$ ipython --no-banner

In [1]: import numpy as np

In [2]: np.set_printoptions(precision=1, suppress=True, linewidth=200, floatmode="fixed")

In [3]: A2 = np.array([[-8, 7, 2, 1], [-3, -7, 5, 2]])

In [4]: J = np.block([[np.zeros((2, 2)), A2], [A2.T, np.zeros((4, 4))]])

In [5]: J
Out[5]: 
array([[ 0.0,  0.0, -8.0,  7.0,  2.0,  1.0],
       [ 0.0,  0.0, -3.0, -7.0,  5.0,  2.0],
       [-8.0, -3.0,  0.0,  0.0,  0.0,  0.0],
       [ 7.0, -7.0,  0.0,  0.0,  0.0,  0.0],
       [ 2.0,  5.0,  0.0,  0.0,  0.0,  0.0],
       [ 1.0,  2.0,  0.0,  0.0,  0.0,  0.0]])

In [6]: round(float(np.linalg.norm(J, 2) / np.linalg.norm(J)), 1)
Out[6]: 0.5

In [7]: np.linalg.matrix_rank(J, rtol=0.1)
Out[7]: np.int64(4)

In [8]: np.argsort(-np.linalg.norm(J, axis=0).round(6), kind="stable")[:3]
Out[8]: array([0, 3, 1])

In [9]: np.linalg.cond(J) > 100
Out[9]: np.True_

In [10]: [round(float(x), 1) for x in np.linalg.svd(J, compute_uv=False)[:3]]
Out[10]: [11.1, 11.1, 9.1]

In [11]: rank = np.linalg.matrix_rank(J)

In [12]: rank
Out[12]: np.int64(4)

In [13]: ns = np.linalg.svd(J)[2][rank:].T

In [14]: np.linalg.matrix_rank(J.T @ J), np.linalg.matrix_rank(J @ J.T)
Out[14]: (np.int64(4), np.int64(4))

In [15]: round(float(np.linalg.eigvalsh(J).min()), 1)
Out[15]: -11.1

In [16]: [round(float(np.linalg.det(J[:i, :i])), 2) + 0 for i in range(1, 7)]
Out[16]: [0.0, 0.0, 0.0, 5929.0, 0.0, 0.0]

In [17]: np.all(np.linalg.eigvalsh(J) > 0)
Out[17]: np.False_

In [18]: feats = np.load("run1.npy")

In [19]: feats
Out[19]: 
array([[  1,  -4,  16, -64],
       [  1,  -3,   9, -27],
       [  1,  -2,   4,  -8],
       [  1,  -1,   1,  -1],
       [  1,   0,   0,   0],
       [  1,   1,   1,   1],
       [  1,   2,   4,   8]])

In [20]: # column 3 is much longer than the rest

In [21]: P = feats @ np.linalg.solve(feats.T @ feats, feats.T)

In [22]: np.diag(P)
Out[22]: array([0.9, 0.5, 0.5, 0.3, 0.5, 0.5, 0.9])

In [23]: np.linalg.matrix_rank(np.eye(7) - P)
Out[23]: np.int64(3)

In [24]: round(float(np.trace(P)), 1)
Out[24]: 4.0

In [25]: np.round(np.linalg.eigvalsh(P), 1) + 0
Out[25]: array([0.0, 0.0, 0.0, 1.0, 1.0, 1.0, 1.0])

In [26]: np.allclose(P @ P, P)
Out[26]: True

In [27]: P @ feats[:, 0]
Out[27]: array([1.0, 1.0, 1.0, 1.0, 1.0, 1.0, 1.0])

In [28]: P.round(1) + 0
Out[28]: 
array([[ 0.9,  0.2, -0.1, -0.1,  0.0,  0.1,  0.0],
       [ 0.2,  0.5,  0.4,  0.1, -0.1, -0.2,  0.1],
       [-0.1,  0.4,  0.5,  0.3,  0.0, -0.1,  0.0],
       [-0.1,  0.1,  0.3,  0.3,  0.3,  0.1, -0.1],
       [ 0.0, -0.1,  0.0,  0.3,  0.5,  0.4, -0.1],
       [ 0.1, -0.2, -0.1,  0.1,  0.4,  0.5,  0.2],
       [ 0.0,  0.1,  0.0, -0.1, -0.1,  0.2,  0.9]])

In [29]: A2 = np.array([[0, 1, 1],
    ...:     [5, 2, 1],
    ...:     [4, 3, 4],
    ...:     [5, 4, 4],
    ...:     [3, 5, 2],
    ...:     [3, 5, 1],
    ...:     [1, 0, 4]])

In [30]: np.vstack([P, A2.T]).shape
Out[30]: (10, 7)

In [31]: np.einsum("ij->j", P)
Out[31]: array([1.0, 1.0, 1.0, 1.0, 1.0, 1.0, 1.0])

In [32]: np.linalg.matrix_rank(np.vstack([P, A2.T]))
Out[32]: np.int64(7)

In [33]: np.round(np.linalg.norm(feats), 1)
Out[33]: np.float64(73.3)

In [34]: feats.sum(axis=1)
Out[34]: array([-51, -20,  -5,   0,   1,   4,  15])

In [35]: np.linalg.svd(feats, compute_uv=False)
Out[35]: array([72.9,  6.9,  2.7,  1.4])

In [36]: feats.mean(axis=0)
Out[36]: array([  1.0,  -1.0,   5.0, -13.0])

In [37]: feats.shape
Out[37]: (7, 4)

In [38]: np.count_nonzero(feats)
Out[38]: np.int64(25)

In [39]: feats - feats[0]
Out[39]: 
array([[  0,   0,   0,   0],
       [  0,   1,  -7,  37],
       [  0,   2, -12,  56],
       [  0,   3, -15,  63],
       [  0,   4, -16,  64],
       [  0,   5, -15,  65],
       [  0,   6, -12,  72]])

In [40]: F = np.load("w.npy")

In [41]: F
Out[41]: 
array([[ 23.0,  25.0, -20.0,   0.0, -20.0,   5.0],
       [ 25.0,  23.0, -20.0,   0.0, -20.0,   5.0],
       [-20.0, -20.0,  14.0,   0.0,  16.0,  -4.0],
       [  0.0,   0.0,   0.0,  -2.0,   0.0,   0.0],
       [-20.0, -20.0,  16.0,   0.0,  14.0,  -4.0],
       [  5.0,   5.0,  -4.0,   0.0,  -4.0,  -1.0]])

In [42]: # 2 blocks once reordered

In [43]: vals, evecs = np.linalg.eigh(F)

In [44]: vals.sum(), np.trace(F)
Out[44]: (np.float64(71.0), np.float64(71.0))

In [45]: np.round(np.linalg.eigvalsh(F + 2 * np.eye(6)), 1) + 0
Out[45]: array([ 0.0,  0.0,  0.0,  0.0,  0.0, 83.0])

In [46]: np.round(evecs @ np.diag(vals) @ evecs.T, 1) + 0
Out[46]: 
array([[ 23.0,  25.0, -20.0,   0.0, -20.0,   5.0],
       [ 25.0,  23.0, -20.0,   0.0, -20.0,   5.0],
       [-20.0, -20.0,  14.0,   0.0,  16.0,  -4.0],
       [  0.0,   0.0,   0.0,  -2.0,   0.0,   0.0],
       [-20.0, -20.0,  16.0,   0.0,  14.0,  -4.0],
       [  5.0,   5.0,  -4.0,   0.0,  -4.0,  -1.0]])

In [47]: (vals > 1e-8).sum(), (vals < -1e-8).sum()
Out[47]: (np.int64(1), np.int64(5))

In [48]: np.round(evecs.T @ F @ evecs, 1) + 0
Out[48]: 
array([[-2.0,  0.0,  0.0,  0.0,  0.0,  0.0],
       [ 0.0, -2.0,  0.0,  0.0,  0.0,  0.0],
       [ 0.0,  0.0, -2.0,  0.0,  0.0,  0.0],
       [ 0.0,  0.0,  0.0, -2.0,  0.0,  0.0],
       [ 0.0,  0.0,  0.0,  0.0, -2.0,  0.0],
       [ 0.0,  0.0,  0.0,  0.0,  0.0, 81.0]])
